In [1]: import numpy as np

In [2]: np.set_printoptions(precision=2, suppress=True, linewidth=120, floatmode="fixed")

In [3]: mat = np.loadtxt("x.csv", delimiter=",")

In [4]: mat
Out[4]: 
array([[-3.89, -0.60, -0.48,  0.17, -0.94, -3.24,  1.79],
       [ 4.48, -0.37,  2.36, -1.64, -0.21, -2.20, -1.32],
       [-0.16, -0.26, -1.32, -3.15,  5.31, -2.19,  3.47],
       [-1.55,  0.75, -3.39, -1.82, -3.45, -0.86,  2.25],
       [ 1.39,  1.56, -0.75,  1.81, -0.48, -1.16,  1.53],
       [-2.66,  3.32,  0.35,  2.47,  1.46, -1.82, -4.41],
       [ 1.61, -0.97, -4.50,  5.06,  1.02,  1.98,  1.69],
       [ 2.13,  5.04, -0.72, -2.19, -1.74, -3.71,  2.45],
       [ 0.35,  1.52, -0.24, -1.57, -1.54, -0.44,  0.41],
       [ 0.61, -2.54,  0.24,  2.08, -1.53, -3.69, -2.67],
       [-0.62, -0.82,  3.45,  1.53,  0.58,  1.09,  3.58]])

In [5]: O, Rm = np.linalg.qr(mat)

In [6]: np.trace(O @ O.T)
Out[6]: np.float64(7.0)

In [7]: def softmax(z):
   ...:     e = np.exp(z - z.max(axis=-1, keepdims=True))
   ...:     return e / e.sum(axis=-1, keepdims=True)
   ...: 

In [8]: np.round(softmax(mat[3] + 2), 2) + 0
Out[8]: array([0.02, 0.17, 0.00, 0.01, 0.00, 0.03, 0.76])

In [9]: np.round(softmax(mat[3]), 2) + 0
Out[9]: array([0.02, 0.17, 0.00, 0.01, 0.00, 0.03, 0.76])

In [10]: S = mat @ mat.T / np.sqrt(7)

In [11]: softmax(S)[3] @ mat
Out[11]: array([-1.53,  0.77, -3.37, -1.82, -3.44, -0.88,  2.25])

In [12]: np.round(softmax(S + np.triu(np.full(S.shape, -np.inf), 1)), 2) + 0
Out[12]: 
array([[1.00, 0.00, 0.00, 0.00, 0.00, 0.00, 0.00, 0.00, 0.00, 0.00, 0.00],
       [0.00, 1.00, 0.00, 0.00, 0.00, 0.00, 0.00, 0.00, 0.00, 0.00, 0.00],
       [0.00, 0.00, 1.00, 0.00, 0.00, 0.00, 0.00, 0.00, 0.00, 0.00, 0.00],
       [0.00, 0.00, 0.00, 1.00, 0.00, 0.00, 0.00, 0.00, 0.00, 0.00, 0.00],
       [0.02, 0.02, 0.01, 0.05, 0.91, 0.00, 0.00, 0.00, 0.00, 0.00, 0.00],
       [0.00, 0.00, 0.00, 0.00, 0.00, 1.00, 0.00, 0.00, 0.00, 0.00, 0.00],
       [0.00, 0.00, 0.00, 0.00, 0.00, 0.00, 1.00, 0.00, 0.00, 0.00, 0.00],
       [0.00, 0.00, 0.00, 0.00, 0.00, 0.00, 0.00, 1.00, 0.00, 0.00, 0.00],
       [0.00, 0.01, 0.00, 0.08, 0.00, 0.00, 0.00, 0.89, 0.02, 0.00, 0.00],
       [0.00, 0.00, 0.00, 0.00, 0.00, 0.00, 0.00, 0.00, 0.00, 1.00, 0.00],
       [0.00, 0.00, 0.00, 0.00, 0.00, 0.00, 0.00, 0.00, 0.00, 0.00, 1.00]])

In [13]: np.round(softmax(S), 2) + 0
Out[13]: 
array([[0.99, 0.00, 0.00, 0.01, 0.00, 0.00, 0.00, 0.00, 0.00, 0.00, 0.00],
       [0.00, 1.00, 0.00, 0.00, 0.00, 0.00, 0.00, 0.00, 0.00, 0.00, 0.00],
       [0.00, 0.00, 1.00, 0.00, 0.00, 0.00, 0.00, 0.00, 0.00, 0.00, 0.00],
       [0.00, 0.00, 0.00, 0.99, 0.00, 0.00, 0.00, 0.01, 0.00, 0.00, 0.00],
       [0.00, 0.00, 0.00, 0.01, 0.13, 0.00, 0.19, 0.65, 0.00, 0.00, 0.00],
       [0.00, 0.00, 0.00, 0.00, 0.00, 1.00, 0.00, 0.00, 0.00, 0.00, 0.00],
       [0.00, 0.00, 0.00, 0.00, 0.00, 0.00, 1.00, 0.00, 0.00, 0.00, 0.00],
       [0.00, 0.00, 0.00, 0.00, 0.00, 0.00, 0.00, 1.00, 0.00, 0.00, 0.00],
       [0.00, 0.01, 0.00, 0.08, 0.00, 0.00, 0.00, 0.89, 0.02, 0.00, 0.00],
       [0.00, 0.00, 0.00, 0.00, 0.00, 0.00, 0.00, 0.00, 0.00, 1.00, 0.00],
       [0.00, 0.00, 0.00, 0.00, 0.00, 0.00, 0.00, 0.00, 0.00, 0.00, 1.00]])

In [14]: Y = np.array([[-1, 2], [0, 0], [2, 1], [-1, 0], [0, -2], [2, -1], [0, 2]])

In [15]: np.linalg.matrix_rank(mat @ Y)
Out[15]: np.int64(2)

In [16]: np.linalg.matrix_rank(np.vstack([mat, Y.T]))
Out[16]: np.int64(7)

In [17]: rng = np.random.default_rng(80008)

In [18]: lab = rng.integers(0, 3, 5)

In [19]: arr = np.array([[5, 2, 1, 3, 1],
    ...:     [4, 0, 3, 2, 2],
    ...:     [1, 2, 4, 0, 2],
    ...:     [1, 0, 2, 3, 0],
    ...:     [4, 5, 4, 0, 3]]) * (lab[:, None] == lab)

In [20]: arr
Out[20]: 
array([[5, 0, 0, 0, 0],
       [0, 0, 3, 2, 0],
       [0, 2, 4, 0, 0],
       [0, 0, 2, 3, 0],
       [0, 0, 0, 0, 3]])

In [21]: # splits into 3 blocks

In [22]: round(np.linalg.eigvals(arr).sum().real, 2)
Out[22]: np.float64(15.0)

In [23]: round(float(np.linalg.det(2 * arr)), 2), np.round(np.linalg.det(arr), 2)
Out[23]: (-4800.0, np.float64(-150.0))

In [24]: np.round(np.linalg.det(arr.T), 2)
Out[24]: np.float64(-150.0)

In [25]: np.kron(np.eye(2, dtype=int), arr)
Out[25]: 
array([[5, 0, 0, 0, 0, 0, 0, 0, 0, 0],
       [0, 0, 3, 2, 0, 0, 0, 0, 0, 0],
       [0, 2, 4, 0, 0, 0, 0, 0, 0, 0],
       [0, 0, 2, 3, 0, 0, 0, 0, 0, 0],
       [0, 0, 0, 0, 3, 0, 0, 0, 0, 0],
       [0, 0, 0, 0, 0, 5, 0, 0, 0, 0],
       [0, 0, 0, 0, 0, 0, 0, 3, 2, 0],
       [0, 0, 0, 0, 0, 0, 2, 4, 0, 0],
       [0, 0, 0, 0, 0, 0, 0, 2, 3, 0],
       [0, 0, 0, 0, 0, 0, 0, 0, 0, 3]])

In [26]: data = np.triu(rng.random((7, 7)) < 0.4, 1).astype(int)

In [27]: data = data + data.T

In [28]: data
Out[28]: 
array([[0, 0, 1, 0, 1, 1, 0],
       [0, 0, 1, 1, 1, 1, 0],
       [1, 1, 0, 0, 0, 0, 0],
       [0, 1, 0, 0, 1, 0, 0],
       [1, 1, 0, 1, 0, 0, 0],
       [1, 1, 0, 0, 0, 0, 1],
       [0, 0, 0, 0, 0, 1, 0]])

In [29]: # rank 6

In [30]: lab = rng.permutation(5)

In [31]: Y = arr[:, lab] * rng.choice([-1, 1], 5)

In [32]: Y
Out[32]: 
array([[ 0,  0,  0,  5,  0],
       [ 0,  0,  2,  0, -3],
       [ 0, -2,  0,  0, -4],
       [ 0,  0,  3,  0, -2],
       [ 3,  0,  0,  0,  0]])

In [33]: U, _, vt = np.linalg.svd(arr.T @ Y)

In [34]: np.round(U @ vt, 2) + 0
Out[34]: 
array([[ 0.00,  0.00,  0.00,  1.00,  0.00],
       [ 0.00, -1.00,  0.00,  0.00,  0.00],
       [ 0.00,  0.00,  0.00,  0.00, -1.00],
       [ 0.00,  0.00,  1.00,  0.00,  0.00],
       [ 1.00,  0.00,  0.00,  0.00,  0.00]])

In [35]: np.round(np.linalg.lstsq(arr, Y)[0], 2) + 0
Out[35]: 
array([[ 0.00,  0.00,  0.00,  1.00,  0.00],
       [ 0.00, -1.00,  0.00,  0.00,  0.00],
       [ 0.00,  0.00,  0.00,  0.00, -1.00],
       [ 0.00,  0.00,  1.00,  0.00,  0.00],
       [ 1.00,  0.00,  0.00,  0.00,  0.00]])

In [36]: Y = np.array([[2, 2], [1, 2], [2, 1], [1, 0], [1, 0], [2, 0], [2, 2]])

In [37]: data @ Y
Out[37]: 
array([[5, 1],
       [6, 1],
       [3, 4],
       [2, 2],
       [4, 4],
       [5, 6],
       [2, 0]])

In [38]: np.linalg.matrix_rank(np.vstack([data, Y.T]))
Out[38]: np.int64(7)

In [39]: Y.T @ data.T
Out[39]: 
array([[5, 6, 3, 2, 4, 5, 2],
       [1, 1, 4, 2, 4, 6, 0]])

In [40]: np.unique(data.round(6), axis=0).shape
Out[40]: (7, 7)

In [41]: np.linalg.lstsq(data[:-1].T, data[-1])[2]
Out[41]: np.int32(5)

In [42]: feats = np.loadtxt("m.csv", delimiter=",")

In [43]: feats
Out[43]: 
array([[ 2.00,  1.00,  2.00,  0.00,  0.00,  0.00,  0.00,  0.00,  0.00,  0.00,  0.00],
       [ 1.00,  4.00,  7.00,  0.00,  0.00,  0.00,  0.00,  0.00,  0.00,  0.00,  0.00],
       [ 0.00,  4.00,  6.00,  0.00,  0.00,  0.00,  0.00,  0.00,  0.00,  0.00,  0.00],
       [ 0.00,  0.00,  0.00, -2.00,  1.00, -1.00, -2.00,  0.00,  3.00,  0.00,  3.00],
       [ 0.00,  0.00,  0.00,  1.00, -1.00,  0.00, -1.00,  3.00, -1.00, -3.00, -2.00],
       [ 0.00,  0.00,  0.00, -2.00, -1.00,  1.00, -1.00,  0.00,  1.00,  3.00, -2.00],
       [ 0.00,  0.00,  0.00, -3.00,  3.00,  2.00,  0.00,  2.00,  3.00, -3.00, -3.00],
       [ 0.00,  0.00,  0.00, -2.00,  3.00,  3.00, -3.00, -1.00, -3.00, -3.00,  3.00],
       [ 0.00,  0.00,  0.00, -2.00, -2.00,  1.00,  3.00,  3.00,  2.00, -3.00, -1.00],
       [ 0.00,  0.00,  0.00,  1.00,  1.00,  2.00,  3.00, -3.00,  2.00, -1.00, -1.00],
       [ 0.00,  0.00,  0.00,  3.00, -1.00, -1.00,  1.00,  0.00, -2.00,  2.00,  3.00]])

In [44]: t = np.radians(177)

In [45]: Rm = np.eye(11)

In [46]: Rm[5, 5] = Rm[3, 3] = np.cos(t)

In [47]: Rm[5, 3], Rm[3, 5] = -np.sin(t), np.sin(t)

In [48]: Rm
Out[48]: 
array([[ 1.00,  0.00,  0.00,  0.00,  0.00,  0.00,  0.00,  0.00,  0.00,  0.00,  0.00],
       [ 0.00,  1.00,  0.00,  0.00,  0.00,  0.00,  0.00,  0.00,  0.00,  0.00,  0.00],
       [ 0.00,  0.00,  1.00,  0.00,  0.00,  0.00,  0.00,  0.00,  0.00,  0.00,  0.00],
       [ 0.00,  0.00,  0.00, -1.00,  0.00,  0.05,  0.00,  0.00,  0.00,  0.00,  0.00],
       [ 0.00,  0.00,  0.00,  0.00,  1.00,  0.00,  0.00,  0.00,  0.00,  0.00,  0.00],
       [ 0.00,  0.00,  0.00, -0.05,  0.00, -1.00,  0.00,  0.00,  0.00,  0.00,  0.00],
       [ 0.00,  0.00,  0.00,  0.00,  0.00,  0.00,  1.00,  0.00,  0.00,  0.00,  0.00],
       [ 0.00,  0.00,  0.00,  0.00,  0.00,  0.00,  0.00,  1.00,  0.00,  0.00,  0.00],
       [ 0.00,  0.00,  0.00,  0.00,  0.00,  0.00,  0.00,  0.00,  1.00,  0.00,  0.00],
       [ 0.00,  0.00,  0.00,  0.00,  0.00,  0.00,  0.00,  0.00,  0.00,  1.00,  0.00],
       [ 0.00,  0.00,  0.00,  0.00,  0.00,  0.00,  0.00,  0.00,  0.00,  0.00,  1.00]])

In [49]: Y = feats @ Rm.T

In [50]: np.round(np.linalg.det(Rm), 2), round(float(np.trace(Rm)), 2)
Out[50]: (np.float64(1.0), 7.0)

In [51]: np.abs(Y - feats).max(axis=0)
Out[51]: array([0.00, 0.00, 0.00, 6.10, 0.00, 5.89, 0.00, 0.00, 0.00, 0.00, 0.00])

In [52]: J = np.loadtxt("sample5.csv", delimiter=",")

In [53]: J.round(2) + 0
Out[53]: 
array([[ 0.73,  0.23,  0.19,  0.22,  0.24],
       [ 0.23,  0.09,  0.03,  0.00,  0.15],
       [ 0.19,  0.03,  0.14,  0.25, -0.15],
       [ 0.22,  0.00,  0.25,  0.46, -0.37],
       [ 0.24,  0.15, -0.15, -0.37,  0.59]])

In [54]: np.allclose(J[:-1].T @ np.linalg.lstsq(J[:-1].T, J[-1])[0], J[-1])
Out[54]: True

In [55]: np.abs(np.diag(np.linalg.qr(J)[1])) > 1e-9
Out[55]: array([ True,  True, False, False, False])

In [56]: np.linalg.lstsq(J[:-1].T, J[-1])[2]
Out[56]: np.int32(2)

In [57]: rk = np.linalg.matrix_rank(J)

In [58]: rk
Out[58]: np.int64(2)

In [59]: N = np.linalg.svd(J)[2][rk:].T

In [60]: [int(np.linalg.matrix_rank(J[:, :j + 1])) for j in range(5)]
Out[60]: [1, 2, 2, 2, 2]

In [61]: np.allclose(J @ N, 0)
Out[61]: True

In [62]: np.round(J @ N, 2) + 0
Out[62]: 
array([[0.00, 0.00, 0.00],
       [0.00, 0.00, 0.00],
       [0.00, 0.00, 0.00],
       [0.00, 0.00, 0.00],
       [0.00, 0.00, 0.00]])

In [63]: [int(np.linalg.matrix_rank(J[:i])) for i in range(1, len(J) + 1)]
Out[63]: [1, 2, 2, 2, 2]

In [64]: N.shape
Out[64]: (5, 3)

In [65]: F = np.array([[-27.04, -27.03, 18.01, 8.98, 8.97, -17.99, 0.01],
    ...:     [-8.99, -9.01, 5.99, 3.03, 3.02, -5.98, -0.02],
    ...:     [9.02, 9.02, -6.0, -3.0, -2.99, 5.98, 0.04]])

In [66]: f = np.array([-1, 2])

In [67]: np.polyval(f, F[1])
Out[67]: array([10.99, 11.01, -3.99, -1.03, -1.02,  7.98,  2.02])

In [68]: np.convolve(F[1], f)
Out[68]: array([  8.99,  -8.97, -24.01,   8.95,   3.04,  12.02, -11.94,  -0.04])

In [69]: np.cross(F[1, :3], F[0, :3])
Out[69]: array([-0.36, -0.06, -0.63])
